% python3 -q
>>> import numpy as np
>>> from numpy import linalg as LA
>>> np.set_printoptions(precision=3, suppress=True, linewidth=100)
>>> A = np.load("dump.npy")
>>> print(A)
[[ 0.858 -0.53   0.056 -0.363  0.144  0.182 -1.244  0.246]
 [-0.53   0.777 -1.091  0.805 -0.058  0.31  -0.902 -0.456]
 [ 0.056 -1.091 -1.046  0.056 -0.689  0.301  0.055  0.275]
 [-0.363  0.805  0.056 -0.963  0.303  0.263 -0.226 -0.245]
 [ 0.144 -0.058 -0.689  0.303  0.671  0.005  0.598  0.159]
 [ 0.182  0.31   0.301  0.263  0.005  1.038 -0.329  0.583]
 [-1.244 -0.902  0.055 -0.226  0.598 -0.329 -0.348 -0.468]
 [ 0.246 -0.456  0.275 -0.245  0.159  0.583 -0.468 -0.986]]
>>> q, vecs = LA.qr(A[:, :1])[0], LA.qr(A[:, 1:])[0]
>>> sigma = LA.svd(q.T @ vecs, compute_uv=False)
>>> print(np.degrees(np.arccos(sigma.clip(0, 1))))
[53.725]
>>> print(sigma)
[0.592]
>>> print(round(LA.norm(q @ q.T - vecs @ vecs.T, 2), 3))
1.0
>>> print(np.all(LA.eigvalsh(A) > 0))
False
>>> vec = np.array([2, 0, 0, -2, 1, -1, 0, -2])
>>> y = A @ vec
>>> c, lr = np.zeros(8), 1 / LA.norm(A, 2) ** 2
>>> for i in range(300):
...     c -= lr * A.T @ (A @ c - y)
...     if i % 50 == 0: print(i, round(LA.norm(A @ c - y), 3))
... 
0 2.389
50 0.0
100 0.0
150 0.0
200 0.0
250 0.0
>>> print(c.round(3) + 0)
[ 2.  0.  0. -2.  1. -1.  0. -2.]
>>> print(np.round(LA.cond(A), 3))
2.002
>>> m1 = np.loadtxt("block5.csv", delimiter=",")
>>> print(m1)
[[ 6.675  2.093 -1.1   -3.88  -4.746  3.504]
 [ 6.559  6.369  2.226  2.702 -1.27  -1.597]
 [-0.937  2.147 -3.103  3.309 -8.256 -2.402]
 [ 6.464  5.332 -4.623  1.298 -2.593 -0.03 ]
 [-5.196  3.784  6.326  1.628 -3.422 -2.072]
 [-6.965 -4.397  1.461  3.267  4.297  0.941]
 [-3.719 -0.569 -0.885  4.862 -2.483 -7.434]
 [ 1.942 -6.407 -4.018 -5.547 -1.707  2.312]
 [ 0.981 -6.194 -0.372  5.968  1.767 -4.668]
 [ 6.11   1.308  1.988 -3.646 -3.961  5.295]]
>>> vec = np.array([2, -1, 2, -3, 2, 0])
>>> y = m1 @ vec
>>> print(np.round(LA.solve(m1.T @ m1, m1.T @ y), 3) + 0)
[ 2. -1.  2. -3.  2.  0.]
>>> rng = np.random.default_rng(58)
>>> y = y + 0.1 * rng.normal(size=10)
>>> print(y)
[ 11.147   0.564 -36.877 -10.87  -13.328  -7.84  -28.117  15.493  -7.001  17.872]
>>> c, *_ = LA.lstsq(m1, y)
>>> print(c)
[ 2.004 -1.     2.009 -3.027  2.018 -0.027]
>>> print(round(float(LA.norm(y - m1 @ c)), 3))
0.125
>>> print(c.round())
[ 2. -1.  2. -3.  2. -0.]
>>> f = np.array([0, 3, 4, 7, 1, 2, 5, 6])
>>> Y = A + np.outer(f, np.eye(8)[3])
>>> print(LA.matrix_rank(LA.inv(Y) - LA.inv(A), tol=1e-8))
1
>>> Y = m1 / LA.norm(m1, axis=1, keepdims=True)
>>> cov = Y @ Y.T
>>> print(np.argwhere(np.triu(np.abs(cov) > 0.95, 1)))
[]
>>> print(round(np.degrees(np.arccos(np.clip(cov[7, 1], -1, 1))), 3))
122.361
>>> print(cov[7])
[ 0.417 -0.535 -0.129 -0.059 -0.677 -0.145 -0.399  1.    -0.038  0.347]
>>> vec = np.array([-3, -8, -6, -3, -6, -7, 8, -4])
>>> y = A @ vec
>>> print(y)
[-10.655  -7.709  16.035  -7.285   3.344 -17.881   9.099  -2.84 ]
>>> print(LA.solve(A, y))
[-3. -8. -6. -3. -6. -7.  8. -4.]
>>> print(LA.solve(A, 5 * y))
[-15. -40. -30. -15. -30. -35.  40. -20.]
>>> Uu, sigma, VT = LA.svd(m1, full_matrices=False)
>>> print(np.cumsum(sigma ** 2) / np.sum(sigma ** 2))
[0.435 0.696 0.842 0.94  0.982 1.   ]
>>> print(np.abs(Uu[:, 0]).round(6).argmax())
0
>>> print(np.abs(VT[0]))
[0.702 0.364 0.131 0.361 0.337 0.338]
>>> print(np.round(Uu.T @ Uu, 3) + 0)
[[1. 0. 0. 0. 0. 0.]
 [0. 1. 0. 0. 0. 0.]
 [0. 0. 1. 0. 0. 0.]
 [0. 0. 0. 1. 0. 0.]
 [0. 0. 0. 0. 1. 0.]
 [0. 0. 0. 0. 0. 1.]]
>>> print((sigma > 1e-8).sum())
6
>>> E = np.cumsum(np.array([[2, 1, -2, -2, 1, 1],
...     [2, 1, 2, -2, -1, -1],
...     [2, -1, -2, 2, 2, -2],
...     [1, 1, -2, 0, 2, 1],
...     [-1, 1, -2, -1, 1, -2],
...     [0, 2, -1, 2, 0, -1],
...     [-1, -1, 1, -1, 2, -2],
...     [0, 0, -2, 0, 2, 2],
...     [0, 2, 0, 0, 1, 0],
...     [-2, 1, -1, 2, 1, -1],
...     [-1, -1, -2, -1, 1, -2],
...     [0, 1, 2, -1, -2, 1],
...     [0, -1, -2, 1, -1, 0]]), axis=0)
>>> print(E)
[[  2   1  -2  -2   1   1]
 [  4   2   0  -4   0   0]
 [  6   1  -2  -2   2  -2]
 [  7   2  -4  -2   4  -1]
 [  6   3  -6  -3   5  -3]
 [  6   5  -7  -1   5  -4]
 [  5   4  -6  -2   7  -6]
 [  5   4  -8  -2   9  -4]
 [  5   6  -8  -2  10  -4]
 [  3   7  -9   0  11  -5]
 [  2   6 -11  -1  12  -7]
 [  2   7  -9  -2  10  -6]
 [  2   6 -11  -1   9  -6]]
>>> cov = E.T @ E
>>> print(np.diag(cov))
[273 282 677  56 747 245]
>>> print((E @ E.T).shape)
(13, 13)
>>> print(LA.matrix_rank(cov))
6
>>> Uu, sigma = LA.svd(E)
Traceback (most recent call last):
  File "<python-input-54>", line 1, in <module>
    Uu, sigma = LA.svd(E)
    ^^^^^^^^^
ValueError: too many values to unpack (expected 2)
>>> Uu, sigma, VT = LA.svd(E, full_matrices=False)
>>> print(np.abs(Uu[:, 0]).round(6).argmax())
10
>>> print(sigma)
[45.863 11.584  3.706  3.487  3.06   2.678]
>>> print(np.round(Uu.T @ Uu, 3) + 0)
[[1. 0. 0. 0. 0. 0.]
 [0. 1. 0. 0. 0. 0.]
 [0. 0. 1. 0. 0. 0.]
 [0. 0. 0. 1. 0. 0.]
 [0. 0. 0. 0. 1. 0.]
 [0. 0. 0. 0. 0. 1.]]
>>> print(np.allclose(Uu * sigma @ VT, E))
True
>>> print(sigma / sigma[0])
[1.    0.253 0.081 0.076 0.067 0.058]
>>> print(np.round(Uu.T @ E @ VT.T, 3) + 0)
[[45.863  0.     0.     0.     0.     0.   ]
 [ 0.    11.584  0.     0.     0.     0.   ]
 [ 0.     0.     3.706  0.     0.     0.   ]
 [ 0.     0.     0.     3.487  0.     0.   ]
 [ 0.     0.     0.     0.     3.06   0.   ]
 [ 0.     0.     0.     0.     0.     2.678]]
